>>> import numpy as np
>>> from numpy import linalg as LA
>>> np.set_printoptions(precision=2, suppress=True, linewidth=200)
>>> F = np.load("case11.npy")
>>> print(F)
[[-0.9 -1.6  0.2  1.4]
 [-0.3 -0.2 -0.9 -0.1]
 [-7.2  0.   0.6 -1.5]]
>>> # column 0 is much longer than the rest
>>> gram = F.T @ F
>>> print(LA.svd(F, compute_uv=False) ** 2)
[54.92  4.96  0.89]
>>> print(gram)
[[52.74  1.5  -4.23  9.57]
 [ 1.5   2.6  -0.14 -2.22]
 [-4.23 -0.14  1.21 -0.53]
 [ 9.57 -2.22 -0.53  4.22]]
>>> print(LA.matrix_rank(gram))
3
>>> print(np.allclose(gram, gram.T))
True
>>> X = np.abs(np.array([[1, 2, 2, 2, 3, 2],
...     [1, 1, 2, 1, 0, 3],
...     [0, 2, 1, 2, 1, 2],
...     [3, 3, 0, 2, 2, 0],
...     [3, 1, 2, 1, 2, 2],
...     [2, 2, 1, 3, 2, 3]])) + np.eye(6)
>>> X = X / X.sum(axis=1, keepdims=True)
>>> print(X)
[[0.15 0.15 0.15 0.15 0.23 0.15]
 [0.11 0.22 0.22 0.11 0.   0.33]
 [0.   0.22 0.22 0.22 0.11 0.22]
 [0.27 0.27 0.   0.27 0.18 0.  ]
 [0.25 0.08 0.17 0.08 0.25 0.17]
 [0.14 0.14 0.07 0.21 0.14 0.29]]
>>> # row-stochastic, so 1 is an eigenvalue
>>> print(X @ X)
[[0.16 0.18 0.14 0.17 0.16 0.19]
 [0.12 0.19 0.14 0.19 0.12 0.24]
 [0.14 0.2  0.13 0.19 0.12 0.21]
 [0.19 0.19 0.13 0.16 0.16 0.16]
 [0.16 0.16 0.15 0.16 0.18 0.19]
 [0.17 0.18 0.11 0.19 0.16 0.19]]
>>> print(np.round(np.abs(LA.eigvals(X)).max(), 2))
1.0
>>> print(np.sort(np.abs(LA.eigvals(X))))
[0.05 0.12 0.17 0.17 0.18 1.  ]
>>> print(np.allclose(X @ X.T, X.T @ X))
False
>>> LA.determinant(X)
Traceback (most recent call last):
  File "<python-input-19>", line 1, in <module>
    LA.determinant(X)
    ^^^^^^^^^^^^^^
AttributeError: module 'numpy.linalg' has no attribute 'determinant'
>>> X.inv()
Traceback (most recent call last):
  File "<python-input-20>", line 1, in <module>
    X.inv()
    ^^^^^
AttributeError: 'numpy.ndarray' object has no attribute 'inv'
